>>> import numpy as np
>>> import numpy.linalg as la
>>> np.set_printoptions(precision=1, suppress=True, linewidth=160, floatmode="fixed")
>>> def rd(a):
...     return np.round(a, 1) + 0
... 
>>> X = np.load("run4.npy")
>>> X
array([[ 1.3, -2.8,  2.7],
       [-0.1,  0.4, -0.6],
       [-1.4,  2.6, -2.6],
       [-1.6,  3.0, -3.2],
       [-3.9,  8.1, -8.0],
       [-1.7,  3.1, -3.0],
       [-1.2,  2.2, -1.9],
       [ 1.2, -2.2,  2.4],
       [ 0.4, -0.5,  0.3],
       [-1.0,  2.1, -2.0],
       [-2.1,  4.3, -4.2],
       [ 0.3, -0.3,  0.2],
       [ 0.2, -0.1,  0.2],
       [-1.0,  1.7, -1.7],
       [ 0.4, -0.7,  0.6],
       [-0.5,  1.0, -1.3],
       [-0.2,  1.1, -1.1],
       [-1.9,  3.9, -4.0],
       [-0.4,  0.6, -0.4],
       [ 0.0,  0.3, -0.4],
       [ 1.8, -3.7,  3.4],
       [-0.4,  0.6, -0.5]])
>>> Uu, s, Vt = la.svd(X, full_matrices=False)
>>> np.abs(Uu[:, 0]).round(6).argmax()
np.int64(4)
>>> rd(Uu.T @ Uu)
array([[1.0, 0.0, 0.0],
       [0.0, 1.0, 0.0],
       [0.0, 0.0, 1.0]])
>>> rd(np.cumsum(s ** 2) / np.sum(s ** 2))
array([1.0, 1.0, 1.0])
>>> rd(s / s[0])
array([1.0, 0.0, 0.0])
>>> rd(Vt @ Vt.T)
array([[1.0, 0.0, 0.0],
       [0.0, 1.0, 0.0],
       [0.0, 0.0, 1.0]])
>>> rd(Uu.T @ X @ Vt.T)
array([[19.3,  0.0,  0.0],
       [ 0.0,  0.7,  0.0],
       [ 0.0,  0.0,  0.4]])
>>> r0 = np.array([-1, 3, 1])
>>> rd(np.cross(X[19, :3], X[10, :3]))
array([0.5, 0.8, 0.6])
>>> rd(np.correlate(X[19], X[10], "full"))
array([ 0.0, -1.3,  3.0, -2.4,  0.8])
>>> W0 = np.load("x.npy")
>>> W0
array([[ 0.6,  0.2,  0.0],
       [ 0.1, -0.3,  0.1],
       [ 3.3, -2.1,  2.9],
       [ 3.5, -2.9,  3.8],
       [ 3.2, -3.0,  3.5],
       [ 1.4, -1.3,  1.1],
       [ 1.7, -0.7,  1.5],
       [ 1.9, -0.9,  1.2],
       [ 0.4, -0.2,  0.1],
       [-0.5,  0.1,  0.3],
       [ 3.2, -3.3,  3.9],
       [ 2.7, -2.2,  2.6],
       [ 1.4, -0.9,  1.4]])
>>> d = la.norm(W0[:, None] - W0[None], axis=-1)
>>> d[2].round(6).argsort(kind="stable")[:4]
array([ 2, 11,  4,  3])
>>> d.shape
(13, 13)
>>> rd(d[2])
array([4.6, 4.6, 0.0, 1.2, 1.1, 2.7, 2.5, 2.5, 4.5, 5.1, 1.6, 0.7, 2.7])
>>> rd(d[:5, :5])
array([[0.0, 0.7, 4.6, 5.7, 5.4],
       [0.7, 0.0, 4.6, 5.7, 5.3],
       [4.6, 4.6, 0.0, 1.2, 1.1],
       [5.7, 5.7, 1.2, 0.0, 0.4],
       [5.4, 5.3, 1.1, 0.4, 0.0]])
>>> d.mean(axis=1).argmax()
np.int64(10)
>>> labels = W0[:, 2] > np.median(W0[:, 2])
>>> r0 = W0[labels].mean(axis=0) - W0[~labels].mean(axis=0)
>>> rd((((W0 - W0.mean(axis=0)) @ r0 > 0) == labels).mean())
np.float64(0.9)
>>> np.argsort(-np.abs(r0).round(6), kind="stable")
array([2, 0, 1])
>>> ((W0 - W0.mean(axis=0)) @ r0 > 0).astype(int)
array([0, 0, 1, 1, 1, 0, 0, 0, 0, 0, 1, 1, 0])
>>> hat = W0 @ la.solve(W0.T @ W0, W0.T)
>>> rd(np.trace(hat))
np.float64(3.0)
>>> rd(hat @ W0[:, 1])
array([ 0.2, -0.3, -2.1, -2.9, -3.0, -1.3, -0.7, -0.9, -0.2,  0.1, -3.3, -2.2, -0.9])
>>> np.allclose(hat @ hat, hat)
True
>>> feats = np.load("m.npy")
>>> rd(feats)
array([[0.3, 0.3, 0.0, 0.3],
       [0.0, 0.5, 0.5, 0.0],
       [0.0, 0.0, 1.0, 0.0],
       [0.3, 0.0, 0.3, 0.3]])
>>> def softmax(z):
...     e = np.exp(z - z.max(axis=-1, keepdims=True))
...     return e / e.sum(axis=-1, keepdims=True)
... 
>>> rd(softmax(feats[1] + -3))
array([0.2, 0.3, 0.3, 0.2])
>>> rd(softmax(feats[1]))
array([0.2, 0.3, 0.3, 0.2])
>>> scores = feats @ feats.T / np.sqrt(4)
>>> rd(softmax(scores + np.triu(np.full(scores.shape, -np.inf), 1)))
array([[1.0, 0.0, 0.0, 0.0],
       [0.5, 0.5, 0.0, 0.0],
       [0.3, 0.3, 0.4, 0.0],
       [0.2, 0.2, 0.3, 0.3]])
>>> Uu, s, Vt = la.svd(feats)
>>> V = Vt[:(s > 1e-8).sum()]
>>> rng = np.random.default_rng(3501)
>>> x = feats[1] + 4 * feats[2] + rng.integers(2) * np.eye(4)[3]
>>> x
array([0.0, 0.5, 4.5, 1.0])
>>> np.allclose(V.T @ V @ x, x)
False
>>> la.matrix_rank(np.vstack([feats, x]))
np.int64(4)
>>> rd(V.T @ V)
array([[0.5, 0.0, 0.0, 0.5],
       [0.0, 1.0, 0.0, 0.0],
       [0.0, 0.0, 1.0, 0.0],
       [0.5, 0.0, 0.0, 0.5]])
>>> F = np.array([[0.0, 2.0, 1.0], [2.0, 0.0, 0.0], [1.0, 0.0, 0.0]])
>>> rk = la.matrix_rank(F)
>>> rk
np.int64(2)
>>> null = la.svd(F)[2][rk:].T
>>> rd(null[:, 0] / null[np.abs(null[:, 0]).round(6).argmax(), 0])
array([ 0.0, -0.5,  1.0])
>>> rd(null @ null.T)
array([[ 0.0,  0.0,  0.0],
       [ 0.0,  0.2, -0.4],
       [ 0.0, -0.4,  0.8]])
>>> rd(F @ null)
array([[0.0],
       [0.0],
       [0.0]])
>>> [int(la.matrix_rank(F[:i])) for i in range(1, len(F) + 1)]
[1, 2, 2]
>>> null.shape
(3, 1)
>>> E = np.load("mat.npy")
>>> E
array([[-4.8,  1.0, -0.9],
       [ 4.8,  1.3, -0.2],
       [-2.2,  3.8,  2.3],
       [ 0.6, -5.0,  0.0],
       [ 0.2, -4.0, -3.0],
       [ 1.5,  3.3, -3.4],
       [ 2.0, -2.1, -4.1],
       [-0.8, -1.9, -4.6],
       [-1.3, -0.6, -4.8],
       [ 1.2,  4.7,  1.3],
       [-2.4, -2.9, -3.2],
       [ 4.6, -2.0, -0.2],
       [-1.7,  4.3, -1.9],
       [-2.0,  3.2, -3.3],
       [-0.7, -1.0, -4.9],
       [ 1.9,  4.2,  2.0],
       [ 0.3, -4.8, -1.2],
       [ 3.8, -1.3, -3.0],
       [ 4.5, -1.8,  1.1],
       [-2.0, -4.6,  0.0],
       [-4.7, -1.2,  1.0],
       [ 3.1, -2.5, -3.0],
       [ 3.6,  3.5,  0.4],
       [-4.5,  2.1, -0.8],
       [ 1.6, -2.2, -4.2],
       [ 3.5,  1.2, -3.3],
       [ 0.3, -2.5,  4.3]])
>>> r0 = np.array([1, -3])
>>> rd(np.cross(E[26, :3], E[8, :3]))
array([14.6, -4.2, -3.4])
>>> rd(np.polyval(r0, E[26]))
array([-2.7, -5.5,  1.3])
>>> rd(np.convolve(E[26], r0))
array([  0.3,  -3.4,  11.8, -12.9])
>>> d = la.norm(E[:, None] - E[None], axis=-1)
>>> rd(la.norm(E, axis=1))
array([5.0, 5.0, 5.0, 5.0, 5.0, 5.0, 5.0, 5.0, 5.0, 5.0, 4.9, 5.0, 5.0, 5.0, 5.0, 5.0, 5.0, 5.0, 5.0, 5.0, 5.0, 5.0, 5.0, 5.0, 5.0, 5.0, 5.0])
>>> (d + 1e9 * np.eye(27)).round(6).argmin(axis=1)
array([23, 22,  9, 16, 16, 25, 24, 14, 14, 15,  7, 18, 13, 12,  8,  9,  3, 21, 11, 16,  0, 17, 15,  0,  6, 17,  3])
>>> np.unravel_index(d.round(6).argmax(), d.shape)
(np.int64(11), np.int64(23))
>>> rd(d[:5, :5])
array([[0.0, 9.6, 5.0, 8.1, 7.4],
       [9.6, 0.0, 7.8, 7.6, 7.6],
       [5.0, 7.8, 0.0, 9.5, 9.7],
       [8.1, 7.6, 9.5, 0.0, 3.2],
       [7.4, 7.6, 9.7, 3.2, 0.0]])
>>> rd(d[6])
array([8.1, 5.9, 9.7, 5.2, 2.8, 5.5, 0.0, 2.9, 3.7, 8.7, 4.6, 4.7, 7.7, 6.7, 3.0, 8.8, 4.3, 2.3, 5.8, 6.2, 8.5, 1.6, 7.4, 8.4, 0.4, 3.7, 8.6])
>>> rd(la.norm(E - E.mean(axis=0), axis=1))
array([5.4, 4.8, 6.1, 4.9, 4.0, 4.3, 3.6, 3.8, 3.8, 5.7, 4.2, 4.7, 5.1, 4.6, 3.7, 5.8, 4.5, 3.9, 5.0, 5.1, 5.7, 3.9, 5.3, 5.5, 3.6, 3.9, 6.1])
>>> d[6].round(6).argsort(kind="stable")[:4]
array([ 6, 24, 21, 17])
